% python3 -q
>>> import numpy as np
>>> np.set_printoptions(precision=4, suppress=True, linewidth=200, sign=" ")
>>> tidy = lambda a: np.round(a, 4) + 0
>>> basis = np.array([[1.7, 0.1, -0.4, 1.3, 1.7]])
>>> rng = np.random.default_rng(67205)
>>> arr = np.array([[2],
...     [1],
...     [3],
...     [2],
...     [2],
...     [1],
...     [1],
...     [1],
...     [1],
...     [3],
...     [0],
...     [2],
...     [2],
...     [1],
...     [2],
...     [2],
...     [1],
...     [2],
...     [2],
...     [3],
...     [3]]) @ basis + 0.1 * rng.normal(size=(21, 5))
>>> print(tidy(arr))
[[ 3.2963  0.1715 -0.7727  2.6451  3.3225]
 [ 1.6452  0.1446 -0.4599  1.3537  1.6152]
 [ 4.9979  0.3406 -1.202   3.9471  4.978 ]
 [ 3.411   0.1096 -0.9766  2.6024  3.5756]
 [ 3.379   0.3387 -0.7743  2.5242  3.2693]
 [ 1.6062  0.0069 -0.5127  1.3848  1.7928]
 [ 1.632  -0.0695 -0.2914  1.2258  1.5681]
 [ 1.5859  0.1286 -0.3582  1.2605  1.737 ]
 [ 1.6645  0.0018 -0.3015  1.1246  1.6534]
 [ 4.9735  0.371  -0.9576  3.7531  5.2119]
 [-0.059   0.107   0.2632  0.1564 -0.0121]
 [ 3.2767  0.2057 -0.7745  2.6487  3.4657]
 [ 3.5576  0.2933 -0.7819  2.5645  3.5667]
 [ 1.7583  0.1083 -0.303   1.1532  1.67  ]
 [ 3.5448 -0.0102 -0.6753  2.6294  3.4141]
 [ 3.4524  0.2822 -0.7778  2.5527  3.5601]
 [ 1.6745  0.1071 -0.4189  1.2514  1.6637]
 [ 3.2863  0.0958 -0.8323  2.4534  3.5102]
 [ 3.5481  0.1574 -0.6917  2.7442  3.6512]
 [ 5.0864  0.3256 -1.4422  3.8083  5.1263]
 [ 4.9964  0.3535 -1.2139  3.9655  5.2257]]
>>> vec = np.array([0, 0, 3, -2, 1])
>>> y = arr @ vec
>>> print(tidy(np.linalg.lstsq(arr, y)[0]))
[ 0.  0.  3. -2.  1.]
>>> y = y + 0.3 * rng.normal(size=21)
>>> print(tidy(y))
[-3.8997 -2.6961 -6.2878 -4.8087 -4.5229 -2.8777 -1.9612 -1.7004 -1.7076 -5.1311  1.1531 -4.0268 -4.1194 -1.1563 -3.6067 -3.9177 -2.1584 -3.9964 -4.0842 -6.543  -6.7082]
>>> beta, *_ = np.linalg.lstsq(arr, y)
>>> print(beta.round())
[ 0.  0.  4. -1.  0.]
>>> print(tidy(beta))
[ 0.2415  0.2085  3.7616 -1.3758  0.4523]
>>> Xc = arr - arr.mean(axis=0)
>>> Uu, sig, VT = np.linalg.svd(Xc, full_matrices=False)
>>> print(np.abs(Uu[:, 0]).argmax())
10
>>> print(tidy(VT[0] * np.sign(VT[0, np.abs(VT[0]).argmax()])))
[ 0.6089  0.0414 -0.1582  0.4618  0.6239]
>>> print((np.sign(Uu[:, 0]) == np.sign(Uu[0, 0])).astype(int))
[ 1  0  1  1  1  0  0  0  0  1  0  1  1  0  1  1  0  1  1  1  1]
>>> print(tidy(Xc.mean(axis=0)))
[ 0.  0.  0.  0.  0.]
>>> print(np.searchsorted(np.cumsum(sig ** 2) / (sig ** 2).sum(), 0.9) + 1)
1
>>> print(np.linalg.matrix_rank(Xc))
5
>>> cov = np.cov(arr, rowvar=False)
>>> print(tidy(np.polyfit(arr[:, 1], arr[:, 0], 1)))
[ 7.6368  1.6693]
>>> print(tidy(np.median(arr, axis=0)))
[ 3.2963  0.1446 -0.7727  2.5527  3.4141]
>>> print(np.argsort(-arr.std(axis=0).round(6), kind="stable"))
[ 4  0  3  2  1]
>>> z = arr[:, 2] > np.median(arr[:, 2])
>>> r0 = arr[z].mean(axis=0) - arr[~z].mean(axis=0)
>>> print(((arr - arr.mean(axis=0)) @ r0 > 0).astype(int))
[ 0  1  0  0  0  1  1  1  1  0  1  0  0  1  0  0  1  0  0  0  0]
>>> print(z.astype(int))
[ 0  1  0  0  0  1  1  1  1  0  1  0  0  1  1  0  1  0  1  0  0]
>>> X = np.loadtxt("x.csv", delimiter=",")
>>> print(X)
[[ 0. -6.  7. -9.  7.  1. -7.]
 [ 6.  0. -4.  2.  1. -3.  0.]
 [-7.  4.  0. -5. -4. -1. -3.]
 [ 9. -2.  5.  0.  2.  0. -6.]
 [-7. -1.  4. -2.  0. -4.  6.]
 [-1.  3.  1.  0.  4.  0.  2.]
 [ 7.  0.  3.  6. -6. -2.  0.]]
>>> print(np.allclose(X @ X.T, X.T @ X))
True
>>> print(tidy(np.linalg.det(X)))
0.0
>>> print(tidy(np.sort(np.abs(np.linalg.eigvals(X)))))
[  0.       4.7374   4.7374   9.1112   9.1112  18.3451  18.3451]
>>> rk = np.linalg.matrix_rank(X)
>>> print(rk)
6
>>> null = np.linalg.svd(X)[2][rk:].T
>>> print(tidy(X @ null))
[[ 0.]
 [ 0.]
 [ 0.]
 [ 0.]
 [ 0.]
 [ 0.]
 [ 0.]]
>>> print([int(np.linalg.matrix_rank(X[:i])) for i in range(1, len(X) + 1)])
[1, 2, 3, 4, 5, 6, 6]
>>> print(np.allclose(X @ null, 0))
True
>>> print(tidy(null[:, 0] / null[np.abs(null[:, 0]).round(6).argmax(), 0]))
[-0.6547 -0.2156 -0.012   1.      0.3952 -0.495  -0.7884]
>>> Uu, sig, VT = np.linalg.svd(X)
>>> V = VT[:(sig > 1e-8).sum()]
>>> vec = X[2] + 2 * X[0] + rng.integers(2) * np.eye(7)[1]
>>> print(vec)
[ -7.  -8.  14. -23.  10.   1. -17.]
>>> print(np.allclose(V.T @ V @ vec, vec))
True
>>> print(tidy(np.diag(V.T @ V)))
[ 0.8284  0.9814  0.9999  0.5997  0.9375  0.9019  0.7512]
